$ python3 -q
>>> import numpy as np
>>> np.set_printoptions(precision=3, suppress=True, linewidth=160)
>>> E = np.array([[4, 4, 2, 0, 2],
...     [4, 4, 2, 0, 2],
...     [2, 2, 1, 0, 1],
...     [0, 0, 0, 0, 0],
...     [2, 2, 1, 0, 1]])
>>> print(E)
[[4 4 2 0 2]
 [4 4 2 0 2]
 [2 2 1 0 1]
 [0 0 0 0 0]
 [2 2 1 0 1]]
>>> print(np.kron(np.eye(2, dtype=int), E))
[[4 4 2 0 2 0 0 0 0 0]
 [4 4 2 0 2 0 0 0 0 0]
 [2 2 1 0 1 0 0 0 0 0]
 [0 0 0 0 0 0 0 0 0 0]
 [2 2 1 0 1 0 0 0 0 0]
 [0 0 0 0 0 4 4 2 0 2]
 [0 0 0 0 0 4 4 2 0 2]
 [0 0 0 0 0 2 2 1 0 1]
 [0 0 0 0 0 0 0 0 0 0]
 [0 0 0 0 0 2 2 1 0 1]]
>>> print(np.einsum("ij,ji->", E, E))
100
>>> print(np.round(np.poly(E), 3) + 0)
[  1. -10.   0.   0.   0.   0.]
>>> print(np.round(np.linalg.eigvals(E), 3) + 0)
[ 0. 10.  0.  0.  0.]
>>> print(np.abs(np.diag(np.linalg.qr(E)[1])) > 1e-9)
[ True False False False False]
>>> print(E @ np.linalg.pinv(E) @ E)
[[4. 4. 2. 0. 2.]
 [4. 4. 2. 0. 2.]
 [2. 2. 1. 0. 1.]
 [0. 0. 0. 0. 0.]
 [2. 2. 1. 0. 1.]]
>>> Uu, sigma, vt = np.linalg.svd(E)
>>> V = vt[:(sigma > 1e-8).sum()]
>>> rng = np.random.default_rng(65956)
>>> vec = E[3] + 2 * E[0] + rng.integers(2) * np.eye(5)[0]
>>> print(vec)
[8. 8. 4. 0. 4.]
>>> print(np.allclose(V.T @ V @ vec, vec))
True
>>> print(round(np.linalg.norm(vec - V.T @ V @ vec), 3))
0.0
>>> print(np.linalg.cond(E) > 100)
True
